$ python3 -q
>>> import numpy as np
>>> np.set_printoptions(suppress=True, linewidth=100)
>>> E = np.load("out18.npy")
>>> print(E)
[[-7  5 -6  9  8  2]
 [-8 -3  9 -4  0  5]
 [-8 -4 -4 -7  2  4]
 [-8 -4 -2 -7  0  1]
 [ 2 -9 -8  3  9 -8]
 [ 9 -9  3  7 -1  2]
 [ 2  8  7 -9  5 -9]
 [-8 -4 -2 -7  0  1]]
>>> q, r_ = np.linalg.qr(E)
>>> print(np.allclose(r_.T @ r_, E.T @ E))
True
>>> print(np.round(np.abs(np.diag(r_)), 2))
[19.85 17.55 15.35 15.09 11.59  4.76]
>>> print(q.shape, r_.shape)
(8, 6) (6, 6)
>>> print(np.trace(q @ q.T))
6.0
>>> x0 = np.array([1, 1, 2, 1, 1, 2])
>>> a = np.maximum(E @ x0, 0)
>>> print(np.maximum(E @ x0, 0) - np.maximum(-E @ x0, 0))
[  7  13 -17 -21 -27  16   2 -21]
>>> print(a)
[ 7 13  0  0  0 16  2  0]
>>> print(np.flatnonzero(a > 1e-9))
[0 1 5 6]
>>> hat = E @ np.linalg.solve(E.T @ E, E.T)
>>> print(np.allclose(hat @ hat, hat))
True
>>> print(np.round(np.diag(hat), 2))
[0.91 0.89 0.95 0.32 0.92 0.75 0.94 0.32]
>>> print(np.trace(hat))
6.0
>>> rng = np.random.default_rng(882770)
>>> arr = np.eye(7, dtype=int)[rng.permutation(7)]
>>> print(arr)
[[0 0 1 0 0 0 0]
 [0 0 0 0 0 0 1]
 [1 0 0 0 0 0 0]
 [0 1 0 0 0 0 0]
 [0 0 0 0 1 0 0]
 [0 0 0 0 0 1 0]
 [0 0 0 1 0 0 0]]
>>> print(arr[0] @ arr[4])
0
>>> print(np.round(np.linalg.norm(arr[0] - arr[4]), 2))
1.41
>>> print(np.round(np.linalg.norm(arr, 1), 2), np.round(np.linalg.norm(arr, np.inf), 2))
1.0 1.0
>>> print(np.round(np.linalg.norm(arr, "nuc"), 2))
7.0
>>> x0 = np.array([-3, -2, -2, 0, 2, 1, -2])
>>> a = np.maximum(arr @ x0, 0)
>>> print(arr * (a > 1e-9)[:, None])
[[0 0 0 0 0 0 0]
 [0 0 0 0 0 0 0]
 [0 0 0 0 0 0 0]
 [0 0 0 0 0 0 0]
 [0 0 0 0 1 0 0]
 [0 0 0 0 0 1 0]
 [0 0 0 0 0 0 0]]
>>> print(np.maximum(arr @ x0, 0) - np.maximum(-arr @ x0, 0))
[-2 -2 -3 -2  2  1  0]
>>> print(arr.T @ a)
[0 0 0 0 2 1 0]
>>> f = np.array([3, 1, 2])
>>> print(np.array([np.convolve(row, f, "same") for row in E]))
[[  8 -27  31  21  32  18]
 [-17   8  -9  14   7   5]
 [-20 -32 -33  -9   0   8]
 [-20 -26 -31 -11 -11   1]
 [-25 -29 -17  14  -9  10]
 [-18  18   6  10  19   0]
 [ 26  33  -4  20 -40   1]
 [-20 -26 -31 -11 -11   1]]
>>> print(np.cross(E[4, :3], E[3, :3]))
[-14  68 -80]
>>> print(np.polyval(f, E[4]))
[ 16 236 186  32 254 186]
>>> M = rng.normal(size=(36, 10))
>>> M = 5 * M / np.linalg.norm(M, axis=1, keepdims=True)
>>> print(M.round(2))
[[-1.08  0.87 -0.91 -1.21  1.31  0.48  0.71  3.12  1.59 -2.46]
 [ 1.91 -2.41 -0.3  -0.87 -0.14 -1.27 -1.38  3.18 -0.44 -0.9 ]
 [ 0.95  3.08  0.31 -2.06 -0.21  0.52 -2.03 -1.15 -1.75  1.2 ]
 [-0.07 -0.73 -0.21 -3.28 -0.2   2.37 -0.09 -0.85  2.64 -0.52]
 [ 2.08 -2.89  0.9   1.17 -1.68 -2.34  0.01 -0.18 -1.18 -0.66]
 [-2.3   0.27 -0.11  1.23 -1.53  2.38 -2.24  0.56 -1.73  1.33]
 [-1.9   1.75  1.32 -3.27 -0.02 -1.59 -0.69 -1.53  0.69 -0.38]
 [ 0.73 -3.44 -1.49 -1.26  0.92 -0.91  0.65  1.4   2.13  0.45]
 [ 0.51  0.67  0.02 -1.52  1.81 -1.14 -1.18  1.08  3.49  1.62]
 [-1.12  0.99  0.83  2.2   0.29  3.74 -0.67  0.51 -0.66 -1.41]
 [ 0.14  3.04 -0.41  0.58  0.82  0.59 -2.97  0.19 -2.25  0.58]
 [-1.18  0.32  1.65  0.61 -1.43  1.92 -1.15  0.42  2.97 -2.09]
 [ 0.73  0.6   1.2   0.24 -3.47  1.04  0.59 -2.97  0.1  -0.54]
 [ 1.68 -1.38 -0.62  0.02 -2.54  1.15 -1.16  1.51  2.14 -1.98]
 [-1.34  0.44 -1.35  1.37 -2.56  1.32 -1.72 -2.33  1.32 -0.91]
 [-0.43  0.7  -0.35  2.32  2.7  -1.71 -0.97  2.73 -0.02 -0.44]
 [ 0.57  1.25 -2.91  0.1  -0.82  1.19  3.18  0.27 -1.53  0.05]
 [ 0.83 -1.65 -0.42 -1.77 -3.13 -0.49  2.04 -1.64  0.47  1.09]
 [ 0.86 -0.93  0.53  1.33 -0.58  0.35  2.9  -0.35 -2.21  2.74]
 [ 0.21  2.31 -1.85  1.01 -1.94  1.29  1.62  2.22  0.87  1.2 ]
 [ 0.07 -1.82 -0.01  1.08 -0.08  1.62 -2.16 -1.17  3.14  1.41]
 [ 2.88 -0.31  2.79 -0.7  -1.49 -1.08  0.44  1.98  0.59  0.72]
 [-2.51 -0.4  -2.68  2.1  -1.12  1.25  0.69  0.84  1.67  0.38]
 [-2.54 -1.15  1.68 -0.18  0.44 -0.23  0.27 -2.7  -1.43 -2.17]
 [-2.16  1.72 -0.57 -0.52 -0.91  1.07  1.26 -2.09  0.08  2.97]
 [ 2.64  0.36  0.57 -0.21 -0.14 -0.5  -0.97 -0.63  3.99 -0.17]
 [ 4.05  0.4   1.17  0.15 -0.66  0.93 -1.42 -0.04  0.79  1.76]
 [-1.1   0.47  1.55  2.71 -0.24  1.96 -1.85 -1.36  2.16 -0.14]
 [ 0.14  0.07  0.84  0.11 -1.16 -2.02  0.2   0.77  1.44  4.01]
 [-2.37 -1.35  0.37  0.81 -1.55  3.13 -1.14  1.6  -0.42  0.74]
 [ 0.97 -0.01 -2.01 -0.36 -2.14 -2.2  -2.16 -0.18 -0.34 -2.38]
 [ 1.86 -2.6  -1.14 -1.65  1.14  0.3   1.95  1.16  2.04  0.17]
 [ 3.54  0.51 -1.38 -0.72 -0.99 -1.61 -1.26  0.96 -0.52  1.85]
 [ 0.6   0.11  0.43  2.59 -2.64  1.82 -0.25 -2.55  0.07  0.92]
 [ 0.07 -0.18  1.83  0.66 -1.34  2.15 -0.42 -3.55  1.07  0.92]
 [ 0.91  2.58 -0.43  2.29  0.02  0.65  2.37 -1.76 -1.71  0.13]]
>>> d = np.linalg.norm(M[:, None] - M[None], axis=-1)
>>> print(d.shape)
(36, 36)
>>> print(d[9].round(6).argsort(kind="stable")[:4])
[ 9 27 29  5]
>>> print(np.round(np.linalg.norm(M, axis=1), 2))
[5. 5. 5. 5. 5. 5. 5. 5. 5. 5. 5. 5. 5. 5. 5. 5. 5. 5. 5. 5. 5. 5. 5. 5. 5. 5. 5. 5. 5. 5. 5. 5. 5.
 5. 5. 5.]
>>> print(np.flatnonzero(d[9] < d.mean() / 2))
[9]
